>>> import numpy as np
>>> from numpy import linalg as LA
>>> np.set_printoptions(suppress=True, linewidth=120)
>>> m1 = np.load("x.npy")
>>> m1.round(1) + 0
array([[ 0.4, -0.1, -0.2,  0.2, -0.1,  0.1, -0.4],
       [-0.1,  0. ,  0. ,  0. ,  0. ,  0. ,  0.1],
       [-0.2,  0. ,  0.1, -0.1,  0. ,  0. ,  0.2],
       [ 0.2,  0. , -0.1,  0.1,  0. ,  0. , -0.2],
       [-0.1,  0. ,  0. ,  0. ,  0. ,  0. ,  0.1],
       [ 0.1,  0. ,  0. ,  0. ,  0. ,  0. , -0.1],
       [-0.4,  0.1,  0.2, -0.2,  0.1, -0.1,  0.4]])
>>> # rank 1
>>> rk = LA.matrix_rank(m1)
>>> rk
np.int64(1)
>>> null = LA.svd(m1)[2][rk:].T
>>> null.shape
(7, 6)
>>> [int(LA.matrix_rank(m1[:i])) for i in range(1, len(m1) + 1)]
[1, 1, 1, 1, 1, 1, 1]
>>> LA.cond(m1) > 100
np.True_
>>> np.argsort(-LA.norm(m1, axis=0).round(6), kind="stable")[:3]
array([0, 6, 2])
>>> LA.matrix_rank(m1, rtol=0.1)
np.int64(1)
>>> evals, V = LA.eigh(m1)
>>> np.round(V.T @ m1 @ V, 1) + 0
array([[0., 0., 0., 0., 0., 0., 0.],
       [0., 0., 0., 0., 0., 0., 0.],
       [0., 0., 0., 0., 0., 0., 0.],
       [0., 0., 0., 0., 0., 0., 0.],
       [0., 0., 0., 0., 0., 0., 0.],
       [0., 0., 0., 0., 0., 0., 0.],
       [0., 0., 0., 0., 0., 0., 1.]])
>>> np.round(LA.eigvalsh(m1 + -1 * np.eye(7)), 1) + 0
array([-1., -1., -1., -1., -1., -1.,  0.])
>>> (evals > 1e-8).sum(), (evals < -1e-8).sum()
(np.int64(1), np.int64(0))
>>> arr = np.load("test4.npy")
>>> arr
array([[ 4.9, -0.4,  1.2, -3.6],
       [-1.7,  2.1,  2.8, -1.2],
       [-1.6, -0.3,  0.6, -0.4],
       [-2.7,  1.1, -2.9,  1.2],
       [-4.8, -0.1,  0.6,  2.4],
       [-0.3, -0.7, -1.9,  1. ],
       [-4.1,  0.8, -1.4,  1.6]])
>>> O, r_ = LA.qr(arr)
>>> round(float(abs(r_[0, 0])), 1), np.round(LA.norm(arr[:, 0]), 1)
(8.8, np.float64(8.8))
>>> np.trace(O @ O.T)
np.float64(4.0)
>>> r_.round(1)
array([[-8.8,  1.2, -1.3,  4.2],
       [ 0. , -2.4, -1.6,  1.9],
       [ 0. ,  0. , -4.4,  1.3],
       [ 0. ,  0. ,  0. ,  1.7]])
>>> O.shape, r_.shape
((7, 4), (4, 4))
>>> np.round(np.abs(np.diag(r_)), 1)
array([8.8, 2.4, 4.4, 1.7])
>>> K = np.tril(np.array([[3, 1, 2, 0], [0, 0, 2, 0], [3, 3, 2, 1], [3, 0, 3, 1]]), -1) + np.eye(4, dtype=int)
>>> K
array([[1, 0, 0, 0],
       [0, 1, 0, 0],
       [3, 3, 1, 0],
       [3, 0, 3, 1]])
>>> rng = np.random.default_rng(201916)
>>> lab = rng.permutation(4)
>>> lab
array([2, 0, 3, 1])
>>> B = K[lab][:, lab]
>>> np.allclose(B, K)
False
>>> np.trace(B)
np.int64(4)
>>> np.round(LA.det(B), 1), np.round(LA.det(K[lab]), 1)
(np.float64(1.0), np.float64(-1.0))
>>> np.unravel_index(np.abs(K).argmax(), K.shape)
(np.int64(2), np.int64(0))
>>> K.sum(axis=1)
array([1, 1, 7, 7])
>>> K - K[0]
array([[ 0,  0,  0,  0],
       [-1,  1,  0,  0],
       [ 2,  3,  1,  0],
       [ 2,  0,  3,  1]])
>>> np.round(LA.norm(K), 1)
np.float64(6.3)
>>> np.diff(K, axis=0)
array([[-1,  1,  0,  0],
       [ 3,  2,  1,  0],
       [ 0, -3,  2,  1]])
>>> np.round(K.mean(axis=0), 1)
array([1.8, 1. , 1. , 0.2])
>>> np.count_nonzero(K)
np.int64(8)
>>> K @ K
array([[ 1,  0,  0,  0],
       [ 0,  1,  0,  0],
       [ 6,  6,  1,  0],
       [15,  9,  6,  1]])
>>> np.prod(np.diag(K)), round(float(LA.det(K)), 1)
(np.int64(1), 1.0)
>>> np.round(np.sort(LA.eigvals(K)), 1)
array([1., 1., 1., 1.])
>>> def softmax(z):
...     e = np.exp(z - z.max(axis=-1, keepdims=True))
...     return e / e.sum(axis=-1, keepdims=True)
... 
>>> np.round(softmax(10 * K[1]), 1) + 0
array([0., 1., 0., 0.])
>>> np.round(softmax(K[1]), 1)
array([0.2, 0.5, 0.2, 0.2])
>>> att = K @ K.T / np.sqrt(4)
>>> softmax(att).round(6).argmax(axis=1)
array([2, 2, 2, 3])
>>> np.round(softmax(att + np.triu(np.full(att.shape, -np.inf), 1)), 1) + 0
array([[1. , 0. , 0. , 0. ],
       [0.4, 0.6, 0. , 0. ],
       [0. , 0. , 1. , 0. ],
       [0. , 0. , 0. , 1. ]])
>>> np.round(softmax(att), 1) + 0
array([[0.1, 0.1, 0.4, 0.4],
       [0.1, 0.2, 0.6, 0.1],
       [0. , 0. , 1. , 0. ],
       [0. , 0. , 0. , 1. ]])
